In [1]: import numpy as np

In [2]: np.set_printoptions(suppress=True, linewidth=160)

In [3]: F = np.loadtxt("out5.csv", delimiter=",")

In [4]: print(F)
[[25.  0. 11.  0. 24.]
 [ 2.  0.  0.  0. 14.]
 [34. 31. 21. 11. 10.]
 [ 0. 19.  0.  5.  0.]
 [20. 19. 21.  9. 22.]
 [ 0.  9.  2.  4.  4.]
 [ 1.  9. 14.  6. 20.]
 [ 0.  0.  0.  0.  0.]
 [ 0.  9.  2.  4.  4.]
 [ 0.  0.  0.  0.  9.]
 [ 0. 25. 21. 14. 17.]
 [ 0. 13.  3.  4.  2.]
 [21. 13. 12.  4. 11.]
 [16. 23.  4.  5.  0.]
 [ 0.  0.  0.  0.  0.]
 [ 0.  9.  0.  0.  0.]
 [22.  0.  3.  0. 15.]
 [ 0.  0.  0.  0.  0.]
 [ 0.  0.  0.  0.  0.]
 [ 0. 17.  0.  2.  0.]
 [13. 13.  9.  4.  8.]
 [ 0.  7.  0.  0.  0.]
 [23. 21. 29. 12. 31.]
 [ 8. 15. 20.  9. 24.]
 [17.  9. 20.  6. 26.]
 [ 0.  0.  0.  0. 12.]
 [ 4.  0.  4.  0. 14.]
 [17.  0.  8.  0. 21.]
 [10. 23. 25. 13. 24.]]

In [5]: Ac = F - F.mean(axis=0)

In [6]: U, sigma, Vt = np.linalg.svd(Ac, full_matrices=False)

In [7]: print(sigma.round(2))
[85.38 48.59 38.08 11.32  4.24]

In [8]: print(np.abs(U[:, 0]).argmax())
22

In [9]: print((np.sign(U[:, 0]) == np.sign(U[0, 0])).astype(int))
[1 0 1 0 1 0 1 0 0 0 1 0 1 1 0 0 1 0 0 0 1 0 1 1 1 0 0 1 1]

In [10]: print(np.round(np.abs(Vt[-1]), 2))
[0.11 0.22 0.32 0.92 0.01]

In [11]: print(np.round(Vt[0] * np.sign(Vt[0, np.abs(Vt[0]).argmax()]), 2))
[0.5  0.37 0.56 0.22 0.5 ]

In [12]: print(np.linalg.matrix_rank(Ac))
5

In [13]: print(np.round(sigma ** 2 / (sigma ** 2).sum(), 2) + 0)
[0.65 0.21 0.13 0.01 0.  ]

In [14]: print(np.abs(Vt[0]).argmax())
2

In [15]: vec = np.array([5, 9, 3, 6, 6])

In [16]: target = F @ vec

In [17]: coef, lr = np.zeros(5), 1 / np.linalg.norm(F, 2) ** 2

In [18]: for i in range(3):
    ...:     coef -= lr * F.T @ (F @ coef - target)
    ...:     if i % 1 == 0: print(i, round(np.linalg.norm(F @ coef - target), 2))
    ...: 
0 164.27
1 143.13
2 125.06

In [19]: print(coef.round(2))
[5.34 6.95 5.89 2.98 6.13]

In [20]: print(np.round(np.linalg.cond(F), 2))
30.8

In [21]: Q, Rm = np.linalg.qr(F)

In [22]: print(Q.shape, Rm.shape)
(29, 5) (5, 5)

In [23]: print(round(float(abs(Rm[0, 0])), 2), np.round(np.linalg.norm(F[:, 0]), 2))
69.45 69.45

In [24]: print(np.allclose(Rm.T @ Rm, F.T @ F))
True

In [25]: print(np.round(Q @ Rm, 2) + 0)
[[25.  0. 11.  0. 24.]
 [ 2.  0.  0.  0. 14.]
 [34. 31. 21. 11. 10.]
 [ 0. 19.  0.  5.  0.]
 [20. 19. 21.  9. 22.]
 [ 0.  9.  2.  4.  4.]
 [ 1.  9. 14.  6. 20.]
 [ 0.  0.  0.  0.  0.]
 [ 0.  9.  2.  4.  4.]
 [ 0.  0.  0.  0.  9.]
 [ 0. 25. 21. 14. 17.]
 [ 0. 13.  3.  4.  2.]
 [21. 13. 12.  4. 11.]
 [16. 23.  4.  5.  0.]
 [ 0.  0.  0.  0.  0.]
 [ 0.  9.  0.  0.  0.]
 [22.  0.  3.  0. 15.]
 [ 0.  0.  0.  0.  0.]
 [ 0.  0.  0.  0.  0.]
 [ 0. 17.  0.  2.  0.]
 [13. 13.  9.  4.  8.]
 [ 0.  7.  0.  0.  0.]
 [23. 21. 29. 12. 31.]
 [ 8. 15. 20.  9. 24.]
 [17.  9. 20.  6. 26.]
 [ 0.  0.  0.  0. 12.]
 [ 4.  0.  4.  0. 14.]
 [17.  0.  8.  0. 21.]
 [10. 23. 25. 13. 24.]]

In [26]: rng = np.random.default_rng(456)

In [27]: z = rng.permutation(5)

In [28]: B = F[:, z] * rng.choice([-1, 1], 5)

In [29]: print(B)
[[ -0.  11.   0.  25.  24.]
 [ -0.   0.   0.   2.  14.]
 [-11.  21.  31.  34.  10.]
 [ -5.   0.  19.   0.   0.]
 [ -9.  21.  19.  20.  22.]
 [ -4.   2.   9.   0.   4.]
 [ -6.  14.   9.   1.  20.]
 [ -0.   0.   0.   0.   0.]
 [ -4.   2.   9.   0.   4.]
 [ -0.   0.   0.   0.   9.]
 [-14.  21.  25.   0.  17.]
 [ -4.   3.  13.   0.   2.]
 [ -4.  12.  13.  21.  11.]
 [ -5.   4.  23.  16.   0.]
 [ -0.   0.   0.   0.   0.]
 [ -0.   0.   9.   0.   0.]
 [ -0.   3.   0.  22.  15.]
 [ -0.   0.   0.   0.   0.]
 [ -0.   0.   0.   0.   0.]
 [ -2.   0.  17.   0.   0.]
 [ -4.   9.  13.  13.   8.]
 [ -0.   0.   7.   0.   0.]
 [-12.  29.  21.  23.  31.]
 [ -9.  20.  15.   8.  24.]
 [ -6.  20.   9.  17.  26.]
 [ -0.   0.   0.   0.  12.]
 [ -0.   4.   0.   4.  14.]
 [ -0.   8.   0.  17.  21.]
 [-13.  25.  23.  10.  24.]]

In [30]: U, _, Vt = np.linalg.svd(F.T @ B)

In [31]: print(np.round(U @ Vt, 2) + 0)
[[ 0.  0.  0.  1.  0.]
 [ 0.  0.  1.  0.  0.]
 [ 0.  1.  0.  0.  0.]
 [-1.  0.  0.  0.  0.]
 [ 0.  0.  0.  0.  1.]]

In [32]: print(z)
[3 2 1 0 4]

In [33]: z = F[:, 3] > np.median(F[:, 3])

In [34]: r0 = F[z].mean(axis=0) - F[~z].mean(axis=0)

In [35]: print(z.astype(int))
[0 0 1 1 1 0 1 0 0 0 1 0 0 1 0 0 0 0 0 0 0 0 1 1 1 0 0 0 1]

In [36]: print(r0.round(2))
[ 7.43 14.66 14.66  7.84 10.14]

In [37]: print(((F - F.mean(axis=0)) @ r0 > 0).astype(int))
[1 0 1 0 1 0 1 0 0 0 1 0 1 1 0 0 0 0 0 0 1 0 1 1 1 0 0 0 1]

In [38]: print(round((((F - F.mean(axis=0)) @ r0 > 0) == z).mean(), 2))
0.86

In [39]: r0 = np.array([1, 0, 3, 2, 1, 2, 0, 2])

In [40]: M = np.array([np.roll(r0, i) for i in range(8)])

In [41]: print(M)
[[1 0 3 2 1 2 0 2]
 [2 1 0 3 2 1 2 0]
 [0 2 1 0 3 2 1 2]
 [2 0 2 1 0 3 2 1]
 [1 2 0 2 1 0 3 2]
 [2 1 2 0 2 1 0 3]
 [3 2 1 2 0 2 1 0]
 [0 3 2 1 2 0 2 1]]

In [42]: vec = np.array([-1, 2, -1, -1, -3, -3, 2, 2])

In [43]: target = M @ vec

In [44]: print(target)
[-11  -8  -6  -8   8  -5  -6   3]

In [45]: print(np.round(np.linalg.solve(M, M[:, 5]), 2) + 0)
[0. 0. 0. 0. 0. 1. 0. 0.]

In [46]: print(np.round(np.linalg.solve(M.T, M[1]), 2) + 0)
[0. 1. 0. 0. 0. 0. 0. 0.]

In [47]: data = np.load("run15.npy")

In [48]: print(data)
[[0 0 1 0 0 0]
 [0 0 0 1 0 0]
 [1 0 0 1 0 0]
 [0 1 1 0 1 0]
 [0 0 0 1 0 0]
 [0 0 0 0 0 0]]

In [49]: rank = np.linalg.matrix_rank(data)

In [50]: print(rank)
4

In [51]: null = np.linalg.svd(data)[2][rank:].T

In [52]: print([int(np.linalg.matrix_rank(data[:, :j + 1])) for j in range(6)])
[1, 2, 3, 4, 4, 4]

In [53]: print(np.round(data @ null, 2) + 0)
[[0. 0.]
 [0. 0.]
 [0. 0.]
 [0. 0.]
 [0. 0.]
 [0. 0.]]

In [54]: print(null.shape)
(6, 2)

In [55]: print([int(np.linalg.matrix_rank(np.delete(data, i, axis=0))) for i in range(6)])
[3, 4, 3, 3, 4, 4]

In [56]: print(np.round(null @ null.T, 2))
[[ 0.   0.   0.   0.   0.   0. ]
 [ 0.   0.5  0.   0.  -0.5  0. ]
 [ 0.   0.   0.   0.   0.   0. ]
 [ 0.   0.   0.   0.   0.   0. ]
 [ 0.  -0.5  0.   0.   0.5  0. ]
 [ 0.   0.   0.   0.   0.   1. ]]

In [57]: mat = np.load("mat.npy")

In [58]: print(mat.round(2))
[[0.25 0.25 0.25 0.25 0.   0.  ]
 [0.   0.67 0.   0.   0.   0.33]
 [0.   0.   1.   0.   0.   0.  ]
 [0.   0.   0.   0.5  0.   0.5 ]
 [0.33 0.33 0.   0.   0.33 0.  ]
 [0.   0.   0.   0.   0.5  0.5 ]]

In [59]: z = rng.permutation(6)

In [60]: print(z)
[4 0 1 3 5 2]

In [61]: B = mat[z][:, z]

In [62]: print(np.round(np.diag(B), 2))
[0.33 0.25 0.67 0.5  0.5  1.  ]

In [63]: print(B.round(2))
[[0.33 0.33 0.33 0.   0.   0.  ]
 [0.   0.25 0.25 0.25 0.   0.25]
 [0.   0.   0.67 0.   0.33 0.  ]
 [0.   0.   0.   0.5  0.5  0.  ]
 [0.5  0.   0.   0.   0.5  0.  ]
 [0.   0.   0.   0.   0.   1.  ]]

In [64]: print(np.round(np.sort(np.abs(np.linalg.eigvals(B))), 2) + 0)
[0.   0.57 0.57 0.57 0.97 1.  ]

In [65]: print(np.allclose(B, mat))
False

In [66]: rank = np.linalg.matrix_rank(mat)

In [67]: print(rank)
5

In [68]: null = np.linalg.svd(mat)[2][rank:].T

In [69]: print(np.round(null[:, 0] / null[np.abs(null[:, 0]).round(6).argmax(), 0], 2) + 0)
[ 1.   -0.33  0.   -0.67 -0.67  0.67]

In [70]: print(np.round(null @ null.T, 2) + 0)
[[ 0.41 -0.14  0.   -0.27 -0.27  0.27]
 [-0.14  0.05  0.    0.09  0.09 -0.09]
 [ 0.    0.    0.    0.    0.    0.  ]
 [-0.27  0.09  0.    0.18  0.18 -0.18]
 [-0.27  0.09  0.    0.18  0.18 -0.18]
 [ 0.27 -0.09  0.   -0.18 -0.18  0.18]]

In [71]: print([int(np.linalg.matrix_rank(mat[:i])) for i in range(1, len(mat) + 1)])
[1, 2, 3, 4, 5, 5]

In [72]: print([int(np.linalg.matrix_rank(np.delete(mat, i, axis=0))) for i in range(6)])
[5, 4, 5, 5, 5, 5]

In [73]: print(null.shape)
(6, 1)

In [74]: print(np.linalg.matrix_rank(mat.T @ mat), np.linalg.matrix_rank(mat @ mat.T))
5 5
